$ python -q
>>> import numpy as np
>>> import numpy.linalg as la
>>> np.set_printoptions(precision=2, suppress=True, linewidth=160, floatmode="fixed")
>>> tidy = lambda a: np.round(a, 2) + 0
>>> mat = np.load("arr.npy")
>>> tidy(mat)
array([[ 0.97,  0.08, -0.03, -0.08,  0.08,  0.08, -0.14, -0.08],
       [ 0.08,  0.75,  0.08,  0.25, -0.25, -0.25,  0.42,  0.25],
       [-0.03,  0.08,  0.97, -0.08,  0.08,  0.08, -0.14, -0.08],
       [-0.08,  0.25, -0.08,  0.75,  0.25,  0.25, -0.42, -0.25],
       [ 0.08, -0.25,  0.08,  0.25,  0.75, -0.25,  0.42,  0.25],
       [ 0.08, -0.25,  0.08,  0.25, -0.25,  0.75,  0.42,  0.25],
       [-0.14,  0.42, -0.14, -0.42,  0.42,  0.42,  0.31, -0.42],
       [-0.08,  0.25, -0.08, -0.25,  0.25,  0.25, -0.42,  0.75]])
>>> # orthonormal columns
>>> x = np.array([4, 3, 0, 2, 5, 4, 0, 5])
>>> [p for p in range(1, 25) if np.allclose(la.matrix_power(mat, p), np.eye(8))]
[2, 4, 6, 8, 10, 12, 14, 16, 18, 20, 22, 24]
>>> tidy(la.norm(x)), tidy(la.norm(mat @ x))
(np.float64(9.75), np.float64(9.75))
>>> tidy(la.det(mat))
np.float64(-1.0)
>>> tidy(np.abs(la.eigvals(mat)))
array([1.00, 1.00, 1.00, 1.00, 1.00, 1.00, 1.00, 1.00])
>>> u = np.array([2, 0, -5, 1, 7, 2, -9, 8, 3])
>>> r1 = np.array([1, -9, -1])
>>> feats = np.outer(u, r1)
>>> feats
array([[  2, -18,  -2],
       [  0,   0,   0],
       [ -5,  45,   5],
       [  1,  -9,  -1],
       [  7, -63,  -7],
       [  2, -18,  -2],
       [ -9,  81,   9],
       [  8, -72,  -8],
       [  3, -27,  -3]])
>>> # rows 0 and 5 are equal
>>> U, sigma, Vh = la.svd(feats)
>>> tidy(sigma)
array([140.25,   0.00,   0.00])
>>> np.argmax(sigma[:-1] / (sigma[1:] + 1e-6)) + 1
np.int64(1)
>>> other = U[:, :1] @ np.diag(sigma[:1]) @ Vh[:1]
>>> tidy(la.norm(feats - other) / la.norm(feats))
np.float64(0.0)
>>> tidy(la.norm(feats - other, 2)), tidy(sigma[1])
(np.float64(0.0), np.float64(0.0))
>>> la.matrix_rank(other)
np.int64(1)
>>> u = np.array([-3, -2])
>>> np.polyval(u, feats[8])
array([-11,  79,   7])
>>> np.array([np.convolve(row, u, "same") for row in feats])
array([[  -6,   50,   42],
       [   0,    0,    0],
       [  15, -125, -105],
       [  -3,   25,   21],
       [ -21,  175,  147],
       [  -6,   50,   42],
       [  27, -225, -189],
       [ -24,  200,  168],
       [  -9,   75,   63]])
>>> J = np.load("mat.npy")
>>> J
array([[1.00, 0.70, 0.49, 0.34],
       [0.70, 1.00, 0.70, 0.49],
       [0.49, 0.70, 1.00, 0.70],
       [0.34, 0.49, 0.70, 1.00]])
>>> # equal to its transpose
>>> vals, V = la.eigh(J)
>>> x = np.array([3, -3, -2, 1])
>>> x @ J @ x
np.float64(9.22)
>>> tidy(np.abs(J).sum(axis=1).max()), tidy(np.abs(vals).max())
(np.float64(2.89), np.float64(2.72))
>>> (np.sign(V[:, -1].round(6)) == np.sign(V[0, -1].round(6))).astype(int)
array([1, 1, 1, 1])
>>> tidy(V * np.abs(vals) @ V.T)
array([[1.00, 0.70, 0.49, 0.34],
       [0.70, 1.00, 0.70, 0.49],
       [0.49, 0.70, 1.00, 0.70],
       [0.34, 0.49, 0.70, 1.00]])
>>> tidy(V * np.maximum(vals, 0) @ V.T)
array([[1.00, 0.70, 0.49, 0.34],
       [0.70, 1.00, 0.70, 0.49],
       [0.49, 0.70, 1.00, 0.70],
       [0.34, 0.49, 0.70, 1.00]])
>>> vals, V = la.eig(J)
>>> tidy(np.sort(la.eigvals(J.T)))
array([0.20, 0.32, 0.76, 2.72])
>>> tidy(np.sort(la.eigvals(J @ J)))
array([0.04, 0.10, 0.57, 7.42])
>>> tidy(np.sort(la.eigvals(la.inv(J))))
array([0.37, 1.32, 3.16, 4.92])
>>> tidy(vals)
array([2.72, 0.76, 0.32, 0.20])
>>> O = J.astype(float).copy()
>>> for j in range(4):
...     O[:, j] -= O[:, :j] @ (O[:, :j].T @ O[:, j])
...     O[:, j] /= la.norm(O[:, j])
... 
>>> tidy(O)
array([[ 0.74, -0.68,  0.00,  0.00],
       [ 0.52,  0.56, -0.65,  0.00],
       [ 0.36,  0.39,  0.62, -0.57],
       [ 0.25,  0.28,  0.43,  0.82]])
>>> tidy(O.T @ J)
array([[1.36, 1.41, 1.26, 1.01],
       [0.00, 0.49, 0.65, 0.60],
       [0.00, 0.00, 0.47, 0.55],
       [0.00, 0.00, 0.00, 0.42]])
>>> u = np.array([2, 4, 8, 5])
>>> other = J + np.outer(u, np.eye(4)[2])
>>> other
array([[1.00, 0.70, 2.49, 0.34],
       [0.70, 1.00, 4.70, 0.49],
       [0.49, 0.70, 9.00, 0.70],
       [0.34, 0.49, 5.70, 1.00]])
>>> tidy(la.det(other) / la.det(J)), tidy(1 + la.solve(J, u)[2])
(np.float64(12.03), np.float64(12.03))
>>> la.matrix_rank(other - J)
np.int64(1)
>>> low = la.cholesky(J)
>>> la.eigvalsh(J).min() > 0
np.True_
>>> J / np.sqrt(np.outer(np.diag(J), np.diag(J)))
array([[1.00, 0.70, 0.49, 0.34],
       [0.70, 1.00, 0.70, 0.49],
       [0.49, 0.70, 1.00, 0.70],
       [0.34, 0.49, 0.70, 1.00]])
>>> X = np.load("layer19.npy")
>>> X
array([[  7.57,  13.81, -13.43,  35.58],
       [-30.09,  22.42,  10.54,  11.14],
       [ -6.49,  28.50,  11.50, -12.03],
       [ -6.59,  29.11,  11.75, -11.36],
       [ -5.37,  28.01,  11.45, -11.17],
       [-28.03,  22.90,   9.86,  11.79],
       [  9.65,  15.05, -12.80,  33.35],
       [ -5.08,  30.19,  11.68, -12.96],
       [  9.17,  14.20, -12.09,  34.19],
       [ -6.50,  29.10,  12.40, -10.45],
       [  7.62,  14.85, -13.82,  32.61],
       [-28.92,  22.24,   8.38,  14.02],
       [-29.76,  21.24,  10.41,  14.20],
       [  9.41,  14.07, -12.90,  35.23],
       [ -5.90,  30.39,  12.00, -11.49],
       [  7.53,  13.39, -13.82,  32.37],
       [ -6.36,  30.02,  14.06, -11.47],
       [  6.89,  13.75, -11.39,  34.40],
       [-27.23,  21.43,   7.28,  12.27],
       [ -6.47,  29.56,  10.51, -11.19],
       [ -5.52,  28.62,   9.55, -10.95],
       [  8.96,  15.82, -11.65,  35.95],
       [-26.99,  21.89,  11.47,  11.48],
       [ -7.72,  31.48,  12.59, -11.00],
       [  6.89,  12.72, -11.17,  33.52],
       [-28.26,  22.47,   9.95,  12.84],
       [  5.33,  14.41, -12.80,  34.48],
       [ -4.06,  28.87,  12.36, -11.27],
       [  7.61,  14.75, -11.12,  35.26],
       [  7.97,  14.04, -11.58,  35.04],
       [ -6.21,  30.29,  11.38, -12.61],
       [-29.89,  21.74,   9.91,  13.29],
       [-28.17,  21.95,  10.91,  11.04],
       [  8.84,  13.12, -13.35,  34.56]])
>>> Ac = X - X.mean(axis=0)
>>> V = la.svd(Ac)[2][:3]
>>> other = Ac - Ac @ V.T @ V
>>> tidy(np.cov(Ac @ V.T, rowvar=False))
array([[631.70,   0.00,   0.00],
       [  0.00, 162.01,   0.00],
       [  0.00,   0.00,   1.10]])
>>> tidy(np.diag(V.T @ V))
array([0.99, 0.15, 0.89, 0.97])
>>> tidy(other.std(axis=0))
array([0.08, 0.70, 0.25, 0.13])
>>> gram = X.T @ X
>>> tidy(la.eigvalsh(gram)[::-1])
array([23609.41, 20821.56,  4578.92,    33.18])
>>> np.allclose(gram, gram.T)
True
>>> A = np.loadtxt("a.csv", delimiter=",")
>>> A
array([[-0.20, -0.20, -0.80, -0.60, -1.40, -0.10, -1.10],
       [-1.20, -0.90,  1.40, -0.60,  1.80,  0.90, -0.50],
       [-1.80, -3.90, -1.20,  1.50,  1.50, -0.60,  2.10],
       [-0.50, -1.40, -1.70, -0.50, -0.90, -0.40,  0.00],
       [-2.20, -1.60, -0.80,  0.20, -1.00,  0.10, -1.00],
       [-0.70,  1.00,  0.80, -2.00,  0.10, -0.60,  0.80],
       [-1.00, -2.50, -0.80, -2.10,  0.90,  1.10, -1.20],
       [-0.30, -0.20, -0.10, -0.90,  0.30, -1.00,  0.90],
       [ 0.10, -0.60,  1.20,  0.40,  1.30, -1.70,  0.60],
       [-0.90, -1.70,  2.50, -0.60,  0.90, -0.30,  0.40],
       [-0.60,  1.00, -0.20,  1.60,  0.80,  1.10, -1.60],
       [ 1.00, -1.10,  0.10,  1.40,  1.30, -0.70,  1.00],
       [-0.50,  1.50, -0.60,  0.20, -0.30,  0.20, -0.20],
       [ 0.70,  0.80,  0.50, -1.20,  0.10, -1.30, -1.10],
       [-2.10,  0.20, -0.20,  0.30, -1.30, -1.00,  0.50],
       [-0.90,  0.60, -0.40, -0.40,  2.30, -0.30,  0.00],
       [-1.60,  1.10, -0.50,  1.50, -0.50,  0.60, -0.30],
       [-1.40,  1.30,  0.90,  0.00, -1.00,  1.50,  0.90],
       [ 0.20,  0.30, -1.40, -0.30,  0.20,  0.20,  0.80],
       [-1.20,  0.10,  0.70, -1.30,  0.60, -0.10, -1.00],
       [ 1.20,  1.10,  1.60,  0.20, -0.30,  2.00,  0.30],
       [ 0.10,  1.20,  0.40,  0.00, -0.30,  0.70,  0.40],
       [ 0.80, -1.20, -0.20,  1.30, -0.70, -1.90, -1.80],
       [ 0.70,  0.70, -1.00, -1.80,  0.80, -1.40,  0.40],
       [-0.90,  0.60,  1.30,  0.20, -0.10,  1.00,  0.70],
       [ 0.90,  1.00, -1.10, -0.60, -0.70, -0.80,  0.20],
       [-0.10,  1.40,  1.80,  1.00, -1.10,  0.50, -1.20],
       [ 0.00, -1.60,  0.70,  2.70,  1.10,  0.90,  0.20],
       [-0.10,  0.20,  1.60, -1.00,  0.20,  0.60,  0.60],
       [-1.40, -1.30,  0.50,  2.00,  0.90,  0.40,  1.10],
       [ 0.40,  0.10,  0.20, -0.70, -0.10,  0.20, -0.80],
       [ 1.00,  0.80,  0.20, -0.40, -1.50,  1.60,  2.40],
       [-0.20,  0.40,  0.80, -0.20,  0.80,  0.60,  1.30],
       [-2.20,  1.20, -0.70,  1.20, -0.50,  0.70, -0.60],
       [ 0.50,  0.70, -0.30,  1.20,  0.40,  2.10, -2.10],
       [ 0.80,  1.10, -0.10, -0.20,  1.90,  0.90,  0.30]])
>>> x = np.array([3, 3, 5, 0, 5, 2, 3])
>>> h = np.maximum(A @ x, 0)
>>> tidy(np.tanh(A @ x))
array([-1.00,  1.00, -1.00, -1.00, -1.00,  1.00, -1.00,  0.20,  1.00,  1.00,  0.92,  1.00, -0.94,  0.92, -1.00,  1.00, -1.00,  1.00, -0.94,  0.00,  1.00,
        1.00, -1.00,  0.92,  1.00, -1.00,  1.00,  1.00,  1.00,  1.00,  0.00,  1.00,  1.00, -1.00,  0.96,  1.00])
>>> np.flatnonzero(h > 1e-9)
array([ 1,  5,  7,  8,  9, 10, 11, 13, 15, 17, 20, 21, 23, 24, 26, 27, 28, 29, 31, 32, 34, 35])
>>> tidy(A.T @ h)
array([  0.91,  43.53, 144.92,  -1.04,  96.27,  93.08,  81.17])
>>> hat = A @ la.solve(A.T @ A, A.T)
>>> la.matrix_rank(np.eye(36) - hat)
np.int64(29)
>>> np.allclose(hat @ hat, hat)
True
>>> tidy(np.trace(hat))
np.float64(7.0)
>>> U, sigma, Vh = la.svd(X, full_matrices=False)
>>> tidy(np.sqrt((sigma ** 2).sum())), tidy(la.norm(X))
(np.float64(221.46), np.float64(221.46))
>>> tidy(U.T @ U)
array([[1.00, 0.00, 0.00, 0.00],
       [0.00, 1.00, 0.00, 0.00],
       [0.00, 0.00, 1.00, 0.00],
       [0.00, 0.00, 0.00, 1.00]])
>>> (sigma > 1e-8).sum()
np.int64(4)
>>> tidy(U.T @ X @ Vh.T)
array([[153.65,   0.00,   0.00,   0.00],
       [  0.00, 144.30,   0.00,   0.00],
       [  0.00,   0.00,  67.67,   0.00],
       [  0.00,   0.00,   0.00,   5.76]])
>>> idx = A[:, 5] > np.median(A[:, 5])
>>> u = A[idx].mean(axis=0) - A[~idx].mean(axis=0)
>>> tidy((((A - A.mean(axis=0)) @ u > 0) == idx).mean())
np.float64(0.94)
>>> ((A - A.mean(axis=0)) @ u > 0).astype(int)
array([0, 1, 0, 0, 0, 0, 0, 0, 0, 0, 1, 0, 1, 0, 0, 0, 1, 1, 0, 0, 1, 1, 0, 0, 1, 0, 1, 1, 1, 1, 0, 1, 1, 1, 1, 1])
>>> W0 = np.array([[-0.4, 0.6, -1.2, 1.1, -0.1, 0.6, -0.2, 1.6],
...     [-1.2, -0.1, -0.3, -0.2, -0.4, 1.0, -0.4, 0.0],
...     [-1.3, -1.4, -0.9, 0.2, 0.7, 0.7, 0.8, 0.3],
...     [-0.8, -0.7, 0.6, 0.0, -0.6, -0.2, -0.3, 0.0],
...     [-0.6, 0.3, -0.8, -0.2, -0.3, -0.7, 0.1, 0.5],
...     [-1.6, -0.2, -0.3, 0.2, 0.4, -0.7, -0.9, -1.7],
...     [0.1, 1.0, 0.1, 0.9, -0.6, -0.2, 1.5, 1.5],
...     [1.2, 0.6, 1.4, 1.5, -0.3, 1.2, -0.2, -0.1],
...     [0.3, 0.0, -1.1, -0.1, 0.3, 2.2, -0.7, 0.7],
...     [1.1, 0.8, -1.0, 0.2, 1.3, 1.5, -0.5, -1.7],
...     [-0.1, -0.5, 0.3, 1.5, 1.8, -0.6, -0.4, 0.4]])
>>> rng = np.random.default_rng(23)
>>> W0[:, 7] = -3 * W0[:, 3] + 0.02 * rng.normal(size=11)
>>> tidy(W0)
array([[-0.40,  0.60, -1.20,  1.10, -0.10,  0.60, -0.20, -3.29],
       [-1.20, -0.10, -0.30, -0.20, -0.40,  1.00, -0.40,  0.60],
       [-1.30, -1.40, -0.90,  0.20,  0.70,  0.70,  0.80, -0.60],
       [-0.80, -0.70,  0.60,  0.00, -0.60, -0.20, -0.30, -0.05],
       [-0.60,  0.30, -0.80, -0.20, -0.30, -0.70,  0.10,  0.61],
       [-1.60, -0.20, -0.30,  0.20,  0.40, -0.70, -0.90, -0.64],
       [ 0.10,  1.00,  0.10,  0.90, -0.60, -0.20,  1.50, -2.68],
       [ 1.20,  0.60,  1.40,  1.50, -0.30,  1.20, -0.20, -4.49],
       [ 0.30,  0.00, -1.10, -0.10,  0.30,  2.20, -0.70,  0.32],
       [ 1.10,  0.80, -1.00,  0.20,  1.30,  1.50, -0.50, -0.58],
       [-0.10, -0.50,  0.30,  1.50,  1.80, -0.60, -0.40, -4.49]])
>>> x = np.array([0, 0, 7, 0, 6, 8, 9, 8])
>>> target = W0 @ x
>>> b, lr = np.zeros(8), 1 / la.norm(W0, 2) ** 2
>>> for i in range(6):
...     b -= lr * W0.T @ (W0 @ b - target)
...     if i % 2 == 0: print(i, round(la.norm(W0 @ b - target), 2))
... 
0 26.35
2 21.73
4 18.72
>>> tidy(b)
array([ 2.37, -0.92,  0.74, -1.96,  0.09,  2.93,  1.66,  5.92])
>>> tidy(la.cond(W0))
np.float64(692.8)
